>>> import numpy as np
>>> np.set_printoptions(precision=3, suppress=True, linewidth=100)
>>> E = np.loadtxt("case7.csv", delimiter=",")
>>> print(E)
[[ 5.  2. -1. -4.  4.  3. -1. -7. -2. -1.  1.]
 [ 6.  2. 12. -2.  4.  4.  0. -8.  2.  6. -4.]
 [ 3. -1. -4. -1.  4.  4. -2. -6. -3. -3.  4.]
 [ 4. -2.  4.  1.  5.  6. -2. -8. -1.  1.  2.]
 [-3. -8. -3.  8.  2.  5. -3. -1. -2. -3.  7.]
 [ 5.  3.  4. -4.  3.  2.  0. -6.  0.  2. -2.]
 [ 2. -2. 16.  4.  2.  4.  0. -4.  4.  8. -4.]
 [ 3.  7. -2. -8. -1. -4.  2.  0.  0.  0. -4.]
 [ 1. -1.  8.  2.  1.  2.  0. -2.  2.  4. -2.]]
>>> left, sv, Vh = np.linalg.svd(E)
>>> np.argmax(sv[:-1] / (sv[1:] + 1e-6)) + 1
np.int64(3)
>>> B = left[:, :3] @ np.diag(sv[:3]) @ Vh[:3]
>>> np.linalg.matrix_rank(B)
np.int64(3)
>>> np.linalg.matrix_rank(E, rtol=0.05)
np.int64(3)
>>> print(np.argsort(-np.linalg.norm(E, axis=0).round(6), kind="stable")[:3])
[2 7 3]
>>> [round(float(x), 3) for x in np.linalg.svd(E, compute_uv=False)[:3]]
[31.119, 21.717, 19.493]
>>> np.linalg.cond(E) > 100
np.True_
>>> r = np.linalg.matrix_rank(E)
>>> r
np.int64(3)
>>> N = np.linalg.svd(E)[2][r:].T
>>> [int(np.linalg.matrix_rank(np.delete(E, i, axis=0))) for i in range(9)]
[3, 3, 3, 3, 3, 3, 3, 3, 3]
>>> [int(np.linalg.matrix_rank(E[:i])) for i in range(1, len(E) + 1)]
[1, 2, 3, 3, 3, 3, 3, 3, 3]
>>> np.linalg.matrix_rank(E.T @ E), np.linalg.matrix_rank(E @ E.T)
(np.int64(3), np.int64(3))
>>> np.allclose(E @ N, 0)
True
>>> r0 = np.array([-2, -6, 4, 7, 9, 2, 2, 9, 9, 6])
>>> r1 = np.array([5, 4, 4, 3, 0, 4, 3, 1, 3, 1])
>>> m1 = r0[:, None] + r1[None, :]
>>> m1
array([[ 3,  2,  2,  1, -2,  2,  1, -1,  1, -1],
       [-1, -2, -2, -3, -6, -2, -3, -5, -3, -5],
       [ 9,  8,  8,  7,  4,  8,  7,  5,  7,  5],
       [12, 11, 11, 10,  7, 11, 10,  8, 10,  8],
       [14, 13, 13, 12,  9, 13, 12, 10, 12, 10],
       [ 7,  6,  6,  5,  2,  6,  5,  3,  5,  3],
       [ 7,  6,  6,  5,  2,  6,  5,  3,  5,  3],
       [14, 13, 13, 12,  9, 13, 12, 10, 12, 10],
       [14, 13, 13, 12,  9, 13, 12, 10, 12, 10],
       [11, 10, 10,  9,  6, 10,  9,  7,  9,  7]])
>>> np.abs(np.diag(np.linalg.qr(m1)[1])) > 1e-9
array([ True,  True, False, False, False, False, False, False, False, False])
>>> np.round(np.trace(np.linalg.pinv(m1) @ m1), 3)
np.float64(2.0)
>>> np.linalg.lstsq(m1[:-1].T, m1[-1])[2]
np.int32(2)
>>> m1 @ np.linalg.pinv(m1) @ m1
array([[ 3.,  2.,  2.,  1., -2.,  2.,  1., -1.,  1., -1.],
       [-1., -2., -2., -3., -6., -2., -3., -5., -3., -5.],
       [ 9.,  8.,  8.,  7.,  4.,  8.,  7.,  5.,  7.,  5.],
       [12., 11., 11., 10.,  7., 11., 10.,  8., 10.,  8.],
       [14., 13., 13., 12.,  9., 13., 12., 10., 12., 10.],
       [ 7.,  6.,  6.,  5.,  2.,  6.,  5.,  3.,  5.,  3.],
       [ 7.,  6.,  6.,  5.,  2.,  6.,  5.,  3.,  5.,  3.],
       [14., 13., 13., 12.,  9., 13., 12., 10., 12., 10.],
       [14., 13., 13., 12.,  9., 13., 12., 10., 12., 10.],
       [11., 10., 10.,  9.,  6., 10.,  9.,  7.,  9.,  7.]])
>>> left, sv, Vh = np.linalg.svd(m1)
>>> vecs = Vh[:(sv > 1e-8).sum()]
>>> rng = np.random.default_rng(629759)
>>> vec = m1[4] + 5 * m1[6] + rng.integers(2) * np.eye(10)[6]
>>> print(vec)
[49. 43. 43. 37. 19. 43. 38. 25. 37. 25.]
>>> round(np.linalg.norm(vec - vecs.T @ vecs @ vec), 3)
np.float64(0.948)
>>> np.diag(vecs.T @ vecs)
array([0.305, 0.161, 0.161, 0.102, 0.432, 0.161, 0.102, 0.237, 0.102, 0.237])
>>> vec = np.array([1, -1, 2, -2, 0, -1, -1, 2, -2, -1])
>>> m1 @ np.ones(10)
array([  8., -32.,  68.,  98., 118.,  48.,  48., 118., 118.,  88.])
>>> (m1 @ vec).argmax()
np.int64(1)
>>> m1 @ vec
array([ -3,   9, -21, -30, -36, -15, -15, -36, -36, -27])
>>> m1 * vec
array([[  3,  -2,   4,  -2,   0,  -2,  -1,  -2,  -2,   1],
       [ -1,   2,  -4,   6,   0,   2,   3, -10,   6,   5],
       [  9,  -8,  16, -14,   0,  -8,  -7,  10, -14,  -5],
       [ 12, -11,  22, -20,   0, -11, -10,  16, -20,  -8],
       [ 14, -13,  26, -24,   0, -13, -12,  20, -24, -10],
       [  7,  -6,  12, -10,   0,  -6,  -5,   6, -10,  -3],
       [  7,  -6,  12, -10,   0,  -6,  -5,   6, -10,  -3],
       [ 14, -13,  26, -24,   0, -13, -12,  20, -24, -10],
       [ 14, -13,  26, -24,   0, -13, -12,  20, -24, -10],
       [ 11, -10,  20, -18,   0, -10,  -9,  14, -18,  -7]])
>>> m1 @ (2 * vec)
array([ -6,  18, -42, -60, -72, -30, -30, -72, -72, -54])
>>> left, sv, Vh = np.linalg.svd(m1)
>>> np.argmax(sv[:-1] / (sv[1:] + 1e-6)) + 1
np.int64(2)
>>> B = left[:, :2] @ np.diag(sv[:2]) @ Vh[:2]
>>> B
array([[ 3.,  2.,  2.,  1., -2.,  2.,  1., -1.,  1., -1.],
       [-1., -2., -2., -3., -6., -2., -3., -5., -3., -5.],
       [ 9.,  8.,  8.,  7.,  4.,  8.,  7.,  5.,  7.,  5.],
       [12., 11., 11., 10.,  7., 11., 10.,  8., 10.,  8.],
       [14., 13., 13., 12.,  9., 13., 12., 10., 12., 10.],
       [ 7.,  6.,  6.,  5.,  2.,  6.,  5.,  3.,  5.,  3.],
       [ 7.,  6.,  6.,  5.,  2.,  6.,  5.,  3.,  5.,  3.],
       [14., 13., 13., 12.,  9., 13., 12., 10., 12., 10.],
       [14., 13., 13., 12.,  9., 13., 12., 10., 12., 10.],
       [11., 10., 10.,  9.,  6., 10.,  9.,  7.,  9.,  7.]])
>>> np.linalg.matrix_rank(m1, rtol=0.05)
np.int64(2)
>>> np.round(np.linalg.norm(m1 - B) / np.linalg.norm(m1), 3)
np.float64(0.0)
>>> round(float(np.abs(m1 - B).max()), 3)
0.0
>>> [round(float(x), 3) for x in np.linalg.svd(m1, compute_uv=False)[:3]]
[84.279, 8.78, 0.0]
>>> np.linalg.matrix_rank(m1, rtol=0.1)
np.int64(2)
>>> feats = np.loadtxt("block8.csv", delimiter=",")
>>> feats
array([[  0.,  -2.,   1.,  -1.,   3.,   1.],
       [ -1.,  -5.,   4.,   1.,   2.,   2.],
       [ -1.,  -2.,   5.,   0.,   5.,   1.],
       [  1.,  -4.,   4.,  -1.,   7.,  -1.],
       [  4.,  -6.,   1.,  -2.,   9.,  -2.],
       [  5.,  -9.,   3.,  -2.,   6.,   1.],
       [  7., -10.,   2.,  -4.,   3.,   1.],
       [  6., -11.,   4.,  -2.,   4.,   3.],
       [  6., -14.,   7.,   0.,   1.,   4.],
       [  9., -13.,  10.,   1.,   0.,   6.],
       [  6., -14.,  13.,   4.,  -2.,   7.],
       [  8., -17.,  10.,   2.,  -4.,   8.],
       [  6., -18.,   7.,   4.,  -3.,   9.],
       [  5., -15.,   9.,   5.,   0.,   6.],
       [  3., -14.,   6.,   4.,   0.,   7.],
       [  2., -14.,   7.,   4.,   1.,   8.],
       [ -1., -15.,  10.,   3.,   2.,   8.],
       [ -2., -18.,   8.,   6.,   2.,   6.],
       [ -4., -18.,   7.,   4.,   3.,   8.],
       [ -1., -16.,   7.,   4.,   2.,  11.],
       [  0., -18.,   7.,   5.,   1.,  14.],
       [  0., -17.,   5.,   6.,   4.,  16.],
       [ -2., -18.,   4.,   7.,   4.,  16.],
       [ -3., -19.,   3.,   4.,   5.,  15.],
       [ -2., -18.,   2.,   4.,   4.,  13.],
       [ -1., -21.,   0.,   7.,   3.,  15.],
       [ -3., -18.,  -3.,   9.,   4.,  15.],
       [  0., -15.,  -2.,   7.,   3.,  16.],
       [  0., -16.,  -1.,   4.,   6.,  15.],
       [ -3., -13.,   2.,   5.,   4.,  17.],
       [ -1., -14.,   5.,   2.,   7.,  20.],
       [  1., -13.,   2.,   0.,   7.,  20.],
       [ -2., -16.,   4.,   2.,   6.,  19.],
       [ -5., -17.,   5.,  -1.,   7.,  22.],
       [ -6., -17.,   6.,  -3.,   9.,  25.],
       [ -3., -18.,   7.,  -1.,   7.,  23.]])
>>> Xc = (feats - feats.mean(axis=0)) / feats.std(axis=0)
>>> np.argwhere(np.abs(Xc) > 2)
array([[ 0,  1],
       [ 2,  1],
       [ 3,  1],
       [ 9,  0],
       [10,  2],
       [11,  4],
       [12,  4],
       [26,  2],
       [26,  3]])
>>> c = np.linalg.lstsq(np.delete(Xc, 5, axis=1), Xc[:, 5])[0]
>>> round(1 - np.var(Xc[:, 5] - np.delete(Xc, 5, axis=1) @ c), 3)
np.float64(0.722)
>>> c
array([-0.314, -0.713, -0.025, -0.114,  0.231])
>>> mat = np.loadtxt("a.csv", delimiter=",")
>>> mat
array([[ -2.,  -2.,  -2.,  -2.,  -2.,  -2.,  -2.,  -2.,  -2.,  -2.,  -2.,  -2.],
       [ -2.,  -4.,  -4.,  -4.,  -4.,  -4.,  -4.,  -4.,  -4.,  -4.,  -4.,  -4.],
       [ -2.,  -4.,  -6.,  -6.,  -6.,  -6.,  -6.,  -6.,  -6.,  -6.,  -6.,  -6.],
       [ -2.,  -4.,  -6.,  -8.,  -8.,  -8.,  -8.,  -8.,  -8.,  -8.,  -8.,  -8.],
       [ -2.,  -4.,  -6.,  -8., -10., -10., -10., -10., -10., -10., -10., -10.],
       [ -2.,  -4.,  -6.,  -8., -10., -12., -12., -12., -12., -12., -12., -12.],
       [ -2.,  -4.,  -6.,  -8., -10., -12., -14., -14., -14., -14., -14., -14.],
       [ -2.,  -4.,  -6.,  -8., -10., -12., -14., -16., -16., -16., -16., -16.],
       [ -2.,  -4.,  -6.,  -8., -10., -12., -14., -16., -18., -18., -18., -18.],
       [ -2.,  -4.,  -6.,  -8., -10., -12., -14., -16., -18., -20., -20., -20.],
       [ -2.,  -4.,  -6.,  -8., -10., -12., -14., -16., -18., -20., -22., -22.],
       [ -2.,  -4.,  -6.,  -8., -10., -12., -14., -16., -18., -20., -22., -24.]])
>>> np.round(np.linalg.eigvalsh(mat).min(), 3)
np.float64(-126.818)
>>> O, vecs = np.linalg.qr(mat[:, :10])[0], np.linalg.qr(mat[:, 10:])[0]
>>> sv = np.linalg.svd(O.T @ vecs, compute_uv=False)
>>> (sv > 0.9).sum()
np.int64(1)
>>> vec = np.array([3, 1, 2, 2, 0, 1, 3, 0, 2, 3, 3, 0])
>>> target = mat @ vec
>>> target
array([ -40.,  -74., -106., -134., -158., -182., -204., -220., -236., -248., -254., -254.])
>>> np.linalg.solve(mat, target)
array([ 3.,  1.,  2.,  2., -0.,  1.,  3., -0.,  2.,  3.,  3., -0.])
>>> np.linalg.solve(mat.T, mat[3])
array([-0., -0., -0.,  1., -0., -0., -0., -0., -0., -0., -0., -0.])
